>>> import numpy as np
>>> np.set_printoptions(precision=3, suppress=True, linewidth=160)
>>> m1 = np.load("m.npy")
>>> m1
array([[ 1,  1, -1, -1, -1, -1,  1,  1],
       [ 1, -1,  1, -1, -1,  1, -1,  1],
       [ 1, -1,  1, -1,  1, -1,  1, -1],
       [ 1,  1,  1,  1, -1, -1, -1, -1],
       [ 1,  1,  1,  1,  1,  1,  1,  1]])
>>> blk = np.stack([m1, -1 * m1, m1[::-1]])
>>> np.einsum("bij,cij->bc", blk, blk)
array([[ 40, -40,   8],
       [-40,  40,  -8],
       [  8,  -8,  40]])
>>> rng = np.random.default_rng(54093)
>>> Y = m1 + rng.integers(-2, 3, (5, 2)) @ rng.integers(-2, 3, (2, 8))
>>> Y
array([[ 5,  5,  1, -4,  3,  0, -1,  5],
       [-3, -5, -1,  3, -5, -1,  1, -1],
       [ 5,  3,  3, -6,  5,  2, -1, -1],
       [ 1,  1,  1,  1, -1, -1, -1, -1],
       [ 1,  1,  1,  0,  1,  2,  1, -1]])
>>> print(np.abs(Y - m1).sum(axis=1))
[24 24 24  0  4]
>>> np.round(np.linalg.svd(Y - m1, compute_uv=False), 3) + 0
array([15.497,  4.224,  0.   ,  0.   ,  0.   ])
>>> W1 = np.array([[7, 5, 3, 0, 3],
...     [5, 1, 3, 8, 1],
...     [3, 1, 1, 6, 5],
...     [9, 3, 0, 1, 6],
...     [2, 5, 8, 3, 9],
...     [3, 9, 4, 0, 5],
...     [0, 4, 1, 0, 3],
...     [4, 8, 6, 5, 7]])
>>> c = np.array([-6, -6, 1, -5, -2])
>>> act = np.maximum(m1 @ W1 + c, 0)
>>> np.linalg.matrix_rank(act)
np.int64(4)
>>> Z = np.array([[2, 0], [3, 2], [-3, 2], [-1, -2], [1, 3]])
>>> (act @ Z).round(6).argmax(axis=1)
array([1, 1, 1, 0, 1])
>>> W1 @ Z
array([[23, 25],
       [-3, -5],
       [ 5,  7],
       [32, 22],
       [ 1, 47],
       [26, 41],
       [12, 19],
       [16, 39]])
>>> Y = m1[0, 0] * m1[1:] - np.outer(m1[1:, 0], m1[0])
>>> Y
array([[ 0, -2,  2,  0,  0,  2, -2,  0],
       [ 0, -2,  2,  0,  2,  0,  0, -2],
       [ 0,  0,  2,  2,  0,  0, -2, -2],
       [ 0,  0,  2,  2,  2,  2,  0,  0]])
>>> m1[:, 0] / m1[0, 0]
array([1., 1., 1., 1., 1.])
>>> K = np.load("sample18.npy")
>>> K
array([[0.333, 0.333, 0.333, 0.   , 0.   , 0.   ],
       [0.333, 0.333, 0.333, 0.   , 0.   , 0.   ],
       [0.   , 0.   , 0.5  , 0.   , 0.5  , 0.   ],
       [0.   , 0.   , 0.   , 0.5  , 0.5  , 0.   ],
       [0.   , 0.5  , 0.   , 0.   , 0.5  , 0.   ],
       [0.   , 0.   , 0.   , 0.333, 0.   , 0.667]])
>>> # null space of dimension 1
>>> np.abs(np.diag(np.linalg.qr(K)[1])) > 1e-9
array([ True,  True,  True,  True,  True, False])
>>> np.round(K @ np.linalg.pinv(K) @ K, 3) + 0
array([[0.333, 0.333, 0.333, 0.   , 0.   , 0.   ],
       [0.333, 0.333, 0.333, 0.   , 0.   , 0.   ],
       [0.   , 0.   , 0.5  , 0.   , 0.5  , 0.   ],
       [0.   , 0.   , 0.   , 0.5  , 0.5  , 0.   ],
       [0.   , 0.5  , 0.   , 0.   , 0.5  , 0.   ],
       [0.   , 0.   , 0.   , 0.333, 0.   , 0.667]])
>>> np.round(np.trace(np.linalg.pinv(K) @ K), 3)
np.float64(5.0)
>>> np.unique(K.round(6), axis=0).shape
(5, 6)
>>> np.linalg.lstsq(K[:-1].T, K[-1])[2]
np.int32(4)
>>> r = np.linalg.matrix_rank(K)
>>> r
np.int64(5)
>>> ns = np.linalg.svd(K)[2][r:].T
>>> print(ns @ ns.T)
[[ 0.485 -0.242 -0.242 -0.242  0.242  0.121]
 [-0.242  0.121  0.121  0.121 -0.121 -0.061]
 [-0.242  0.121  0.121  0.121 -0.121 -0.061]
 [-0.242  0.121  0.121  0.121 -0.121 -0.061]
 [ 0.242 -0.121 -0.121 -0.121  0.121  0.061]
 [ 0.121 -0.061 -0.061 -0.061  0.061  0.03 ]]
>>> [int(np.linalg.matrix_rank(np.delete(K, i, axis=0))) for i in range(6)]
[5, 5, 4, 4, 4, 4]
>>> [int(np.linalg.matrix_rank(K[:i])) for i in range(1, len(K) + 1)]
[1, 1, 2, 3, 4, 5]
>>> np.round(K @ ns, 3) + 0
array([[0.],
       [0.],
       [0.],
       [0.],
       [0.],
       [0.]])
>>> left, s, vt = np.linalg.svd(K)
>>> np.argmax(s[:-1] / (s[1:] + 1e-6)) + 1
np.int64(5)
>>> Y = left[:, :5] @ np.diag(s[:5]) @ vt[:5]
>>> np.linalg.matrix_rank(K, rtol=0.05)
np.int64(5)
>>> print(np.linalg.matrix_rank(Y))
5
>>> W0 = np.array([[1, 1, -2, 0, -1, -2],
...     [-2, 1, 1, -2, 0, -1],
...     [-1, -2, 1, 1, -2, 0],
...     [0, -1, -2, 1, 1, -2],
...     [-2, 0, -1, -2, 1, 1],
...     [1, -2, 0, -1, -2, 1]])
>>> C2 = W0.T @ W0
>>> np.linalg.matrix_rank(C2)
np.int64(6)
>>> print(np.linalg.eigvalsh(C2)[::-1])
[21. 21.  9.  7.  7.  1.]
>>> (W0 @ W0.T).shape
(6, 6)
>>> print(np.diag(C2))
[11 11 11 11 11 11]
>>> idx = rng.permutation(6)
>>> Y = W0[:, idx] * rng.choice([-1, 1], 6)
>>> Y
array([[ 2, -1, -1,  2,  0,  1],
       [ 1, -1,  0, -1,  2, -2],
       [ 0,  2, -2, -1, -1, -1],
       [ 2,  1,  1,  2, -1,  0],
       [-1,  0,  1,  1,  2, -2],
       [-1,  2, -2,  0,  1,  1]])
>>> left, _, vt = np.linalg.svd(W0.T @ Y)
>>> idx
array([5, 1, 4, 2, 3, 0])
>>> print(np.round(left @ vt, 3) + 0)
[[ 0.  0.  0.  0.  0.  1.]
 [ 0. -1.  0.  0.  0.  0.]
 [ 0.  0.  0. -1.  0.  0.]
 [ 0.  0.  0.  0. -1.  0.]
 [ 0.  0.  1.  0.  0.  0.]
 [-1.  0.  0.  0.  0.  0.]]
>>> np.round(np.linalg.lstsq(W0, Y)[0], 3) + 0
array([[ 0.,  0.,  0.,  0.,  0.,  1.],
       [ 0., -1.,  0.,  0.,  0.,  0.],
       [ 0.,  0.,  0., -1.,  0.,  0.],
       [ 0.,  0.,  0.,  0., -1.,  0.],
       [ 0.,  0.,  1.,  0.,  0.,  0.],
       [-1.,  0.,  0.,  0.,  0.,  0.]])
>>> feats = np.arange(9).reshape(3, 3) + 3
>>> feats
array([[ 3,  4,  5],
       [ 6,  7,  8],
       [ 9, 10, 11]])
>>> # rank 2
>>> r = np.linalg.matrix_rank(feats)
>>> print(r)
2
>>> ns = np.linalg.svd(feats)[2][r:].T
>>> np.allclose(feats @ ns, 0)
True
>>> np.linalg.matrix_rank(feats.T @ feats), np.linalg.matrix_rank(feats @ feats.T)
(np.int64(2), np.int64(2))
>>> print([int(np.linalg.matrix_rank(feats[:, :j + 1])) for j in range(3)])
[1, 2, 2]
>>> np.round(np.trace(np.linalg.pinv(feats) @ feats), 3)
np.float64(2.0)
>>> print(np.allclose(feats[:-1].T @ np.linalg.lstsq(feats[:-1].T, feats[-1])[0], feats[-1]))
True
>>> print(np.unique(feats.round(6), axis=0).shape)
(3, 3)
>>> np.linalg.lstsq(feats[:-1].T, feats[-1])[2]
np.int32(2)
>>> idx = rng.permutation(3)
>>> print(idx)
[0 1 2]
>>> Y = feats[idx][:, idx]
>>> np.trace(Y)
np.int64(21)
>>> print(np.diag(Y))
[ 3  7 11]
>>> np.round(np.sort(np.abs(np.linalg.eigvals(Y))), 3) + 0
array([ 0.   ,  0.825, 21.825])
>>> left, s, vt = np.linalg.svd(feats)
>>> evecs = vt[:(s > 1e-8).sum()]
>>> x0 = feats[1] + -1 * feats[0] + rng.integers(2) * np.eye(3)[0]
>>> x0
array([4., 3., 3.])
>>> np.diag(evecs.T @ evecs)
array([0.833, 0.333, 0.833])
>>> evecs.T @ evecs
array([[ 0.833,  0.333, -0.167],
       [ 0.333,  0.333,  0.333],
       [-0.167,  0.333,  0.833]])
>>> np.allclose(evecs.T @ evecs @ x0, x0)
False
>>> left, s, vt = np.linalg.svd(feats)
>>> s.round(3) + 0
array([22.369,  0.805,  0.   ])
>>> print(np.argmax(s[:-1] / (s[1:] + 1e-6)) + 1)
2
>>> Y = left[:, :2] @ np.diag(s[:2]) @ vt[:2]
>>> round(np.linalg.norm(feats - Y, 2), 3), np.round(s[2], 3)
(np.float64(0.0), np.float64(0.0))
>>> Y = np.array([[1, 3, 1], [1, 1, 3], [2, 0, 2]])
>>> M = Y + Y.T
>>> print(M)
[[2 4 3]
 [4 2 3]
 [3 3 4]]
>>> # symmetric, so the eigenvalues are real
>>> O, r_ = np.linalg.qr(M)
>>> O @ r_
array([[2., 4., 3.],
       [4., 2., 3.],
       [3., 3., 4.]])
>>> np.abs(np.diag(r_))
array([5.385, 2.729, 0.816])
>>> print(r_)
[[-5.385 -4.642 -5.571]
 [ 0.     2.729  1.516]
 [ 0.     0.     0.816]]
>>> np.round(abs(r_[0, 0]), 3), round(np.linalg.norm(M[:, 0]), 3)
(np.float64(5.385), np.float64(5.385))
>>> np.allclose(r_.T @ r_, M.T @ M)
True
>>> left, s, vt = np.linalg.svd(M, full_matrices=False)
>>> np.round(vt @ vt.T, 3) + 0
array([[1., 0., 0.],
       [0., 1., 0.],
       [0., 0., 1.]])
>>> np.allclose(left * s @ vt, M)
True
>>> left.shape, s.shape, vt.shape
((3, 3), (3,), (3, 3))
>>> np.abs(vt[0])
array([0.554, 0.554, 0.621])
>>> (s > 1e-8).sum()
np.int64(3)
>>> print(np.abs(left[:, 0]).round(6).argmax())
2
>>> Y = M / np.linalg.norm(M, axis=1, keepdims=True)
>>> C2 = Y @ Y.T
>>> C2[0]
array([1.   , 0.862, 0.955])
>>> np.argwhere(np.triu(np.abs(C2) > 0.95, 1))
array([[0, 2],
       [1, 2]])
>>> vals, evecs = np.linalg.eigvalsh(M)
Traceback (most recent call last):
  File "<python-input-106>", line 1, in <module>
    vals, evecs = np.linalg.eigvalsh(M)
    ^^^^^^^^^^^
ValueError: too many values to unpack (expected 2)
>>> vals, evecs = np.linalg.eigh(M)
>>> (vals > 1e-8).sum(), (vals < -1e-8).sum()
(np.int64(2), np.int64(1))
>>> np.abs(evecs[:, -1]).round(6).argmax()
np.int64(2)
>>> np.linalg.svd(M, compute_uv=False)
array([9.359, 2.   , 0.641])
>>> print(evecs @ np.diag(vals) @ evecs.T)
[[2. 4. 3.]
 [4. 2. 3.]
 [3. 3. 4.]]
>>> np.round(vals.sum(), 3), np.trace(M)
(np.float64(8.0), np.int64(8))
>>> print(vals)
[-2.     0.641  9.359]
>>> np.unique(vals.round(6) + 0, return_counts=True)[1]
array([1, 1, 1])
>>> X = np.load("layer9.npy")
>>> X
array([[ 0.05,  0.  ,  7.  , -1.  ,  2.  ,  4.  ],
       [ 0.  ,  0.05, -3.  ,  0.  , -1.  , -2.  ],
       [-7.  , -9.  , -8.95,  0.  , -6.  , -3.  ],
       [ 3.  ,  9.  , -3.  ,  0.05,  4.  ,  9.  ],
       [-7.  , -9.  ,  5.  ,  3.  ,  6.05, -5.  ],
       [ 0.  ,  0.  ,  7.  , -1.  ,  2.  ,  4.05]])
>>> left, s, vt = np.linalg.svd(X)
>>> s
array([21.602, 16.365,  7.38 ,  6.484,  0.389,  0.019])
>>> np.argmax(s[:-1] / (s[1:] + 1e-6)) + 1
np.int64(5)
>>> Y = left[:, :5] @ np.diag(s[:5]) @ vt[:5]
>>> np.linalg.matrix_rank(X, rtol=0.05)
np.int64(4)
>>> round(float(np.linalg.norm(X - Y, 2)), 3), np.round(s[5], 3)
(0.019, np.float64(0.019))
>>> Y.round(3) + 0
array([[ 0.041,  0.008,  7.003, -0.997,  1.996,  3.998],
       [ 0.   ,  0.05 , -3.   ,  0.   , -1.   , -2.   ],
       [-7.   , -9.   , -8.95 ,  0.   , -6.   , -3.   ],
       [ 3.   ,  9.   , -3.   ,  0.05 ,  4.   ,  9.   ],
       [-7.   , -9.   ,  5.   ,  3.   ,  6.05 , -5.   ],
       [ 0.009, -0.008,  6.997, -1.003,  2.004,  4.052]])
>>> np.round(np.linalg.norm(X - Y) / np.linalg.norm(X), 3)
np.float64(0.001)
>>> r = np.linalg.matrix_rank(Y)
>>> r
np.int64(5)
>>> ns = np.linalg.svd(Y)[2][r:].T
>>> print(np.allclose(Y @ ns, 0))
True
>>> [int(np.linalg.matrix_rank(Y[:i])) for i in range(1, len(Y) + 1)]
[1, 2, 3, 4, 5, 5]
>>> [int(np.linalg.matrix_rank(np.delete(Y, i, axis=0))) for i in range(6)]
[5, 5, 5, 5, 5, 5]
>>> ns[:, 0] / ns[np.abs(ns[:, 0]).round(6).argmax(), 0]
array([ 1.   , -0.861, -0.315, -0.372,  0.492,  0.206])
>>> print(np.linalg.matrix_rank(Y.T @ Y), np.linalg.matrix_rank(Y @ Y.T))
5 5
>>> np.round(Y @ ns, 3) + 0
array([[0.],
       [0.],
       [0.],
       [0.],
       [0.],
       [0.]])
>>> ns.shape
(6, 1)
>>> np.linalg.cond(X) > 100
np.True_
>>> vals, evecs = np.linalg.eig(M)
>>> np.sort(np.linalg.eigvals(M @ M))
array([ 0.411,  4.   , 87.589])
>>> np.round(M @ evecs[:, 0] - vals[0] * evecs[:, 0], 3) + 0
array([0., 0., 0.])
>>> vals
array([ 9.359, -2.   ,  0.641])
>>> np.sort(np.linalg.eigvals(M.T))
array([-2.   ,  0.641,  9.359])
>>> X.sum(axis=1)
array([ 12.05,  -5.95, -33.95,  22.05,  -6.95,  12.05])
>>> print(np.round(np.linalg.norm(X), 3))
28.829
>>> print(X - X[0])
[[  0.     0.     0.     0.     0.     0.  ]
 [ -0.05   0.05 -10.     1.    -3.    -6.  ]
 [ -7.05  -9.   -15.95   1.    -8.    -7.  ]
 [  2.95   9.   -10.     1.05   2.     5.  ]
 [ -7.05  -9.    -2.     4.     4.05  -9.  ]
 [ -0.05   0.     0.     0.     0.     0.05]]
>>> np.unravel_index(np.abs(X).argmax(), X.shape)
(np.int64(2), np.int64(1))
>>> np.count_nonzero(X)
np.int64(30)
>>> np.abs(X).max()
np.float64(9.0)
>>> Z = np.array([[2, -2, 0], [-2, 0, 0]])
>>> A = np.repeat(Z, 16 // 2, axis=0)
>>> A = A + 0.05 * rng.normal(size=A.shape)
>>> A
array([[ 1.912, -2.025, -0.005],
       [ 1.998, -2.055,  0.098],
       [ 1.983, -1.98 , -0.039],
       [ 2.088, -2.037, -0.059],
       [ 2.012, -2.07 ,  0.043],
       [ 1.95 , -1.969, -0.029],
       [ 1.94 , -1.997,  0.009],
       [ 1.992, -1.948, -0.031],
       [-1.972, -0.035, -0.038],
       [-2.052, -0.047, -0.09 ],
       [-1.985, -0.057, -0.042],
       [-1.957, -0.009, -0.001],
       [-2.099, -0.067, -0.038],
       [-2.043, -0.057, -0.037],
       [-2.069, -0.009, -0.05 ],
       [-1.986,  0.017,  0.007]])
>>> f, g = W0[1], W0[2]
>>> f @ g
np.int64(-1)
>>> f @ f
np.int64(11)
>>> p = (f @ g) / (f @ f) * f
>>> p
array([ 0.182, -0.091, -0.091,  0.182, -0.   ,  0.091])
>>> print(g - p)
[-1.182 -1.909  1.091  0.818 -2.    -0.091]
>>> print(np.outer(f, g))
[[ 2  4 -2 -2  4  0]
 [-1 -2  1  1 -2  0]
 [-1 -2  1  1 -2  0]
 [ 2  4 -2 -2  4  0]
 [ 0  0  0  0  0  0]
 [ 1  2 -1 -1  2  0]]
>>> np.linalg.matrix_rank(np.outer(f, g))
np.int64(1)
>>> idx = A[:, 0] > np.median(A[:, 0])
>>> f = A[idx].mean(axis=0) - A[~idx].mean(axis=0)
>>> print(idx.astype(int))
[1 1 1 1 1 1 1 1 0 0 0 0 0 0 0 0]
>>> (((A - A.mean(axis=0)) @ f > 0) == idx).mean()
np.float64(1.0)
>>> np.argsort(-np.abs(f).round(6), kind="stable")
array([0, 1, 2])
>>> idx = rng.permutation(3)
>>> Y = A[:, idx] * rng.choice([-1, 1], 3)
>>> Y
array([[-1.912, -0.005,  2.025],
       [-1.998,  0.098,  2.055],
       [-1.983, -0.039,  1.98 ],
       [-2.088, -0.059,  2.037],
       [-2.012,  0.043,  2.07 ],
       [-1.95 , -0.029,  1.969],
       [-1.94 ,  0.009,  1.997],
       [-1.992, -0.031,  1.948],
       [ 1.972, -0.038,  0.035],
       [ 2.052, -0.09 ,  0.047],
       [ 1.985, -0.042,  0.057],
       [ 1.957, -0.001,  0.009],
       [ 2.099, -0.038,  0.067],
       [ 2.043, -0.037,  0.057],
       [ 2.069, -0.05 ,  0.009],
       [ 1.986,  0.007, -0.017]])
>>> left, _, vt = np.linalg.svd(A.T @ Y)
>>> idx
array([0, 2, 1])
>>> Y = np.array([[1.6, -0.3], [0.2, -0.4], [0.8, -1.4]])
>>> Z = np.array([[0.4, -0.1, -0.5, -0.7, 0.2, -1.0],
...     [-0.8, -0.3, 0.1, -1.4, -1.8, 0.6]])
>>> J = Y @ Z
>>> J
array([[ 0.88, -0.07, -0.83, -0.7 ,  0.86, -1.78],
       [ 0.4 ,  0.1 , -0.14,  0.42,  0.76, -0.44],
       [ 1.44,  0.34, -0.54,  1.4 ,  2.68, -1.64]])
>>> r = np.linalg.matrix_rank(J)
>>> r
np.int64(2)
>>> ns = np.linalg.svd(J)[2][r:].T
>>> print(ns.shape)
(6, 4)
>>> print(np.unique(J.round(6), axis=0).shape)
(3, 6)
>>> print(J @ np.linalg.pinv(J) @ J)
[[ 0.88 -0.07 -0.83 -0.7   0.86 -1.78]
 [ 0.4   0.1  -0.14  0.42  0.76 -0.44]
 [ 1.44  0.34 -0.54  1.4   2.68 -1.64]]
>>> left, s, vt = np.linalg.svd(J)
>>> np.argmax(s[:-1] / (s[1:] + 1e-6)) + 1
np.int64(2)
>>> Y = left[:, :2] @ np.diag(s[:2]) @ vt[:2]
>>> np.round(np.abs(J - Y).max(), 3)
np.float64(0.0)
>>> Y
array([[ 0.88, -0.07, -0.83, -0.7 ,  0.86, -1.78],
       [ 0.4 ,  0.1 , -0.14,  0.42,  0.76, -0.44],
       [ 1.44,  0.34, -0.54,  1.4 ,  2.68, -1.64]])
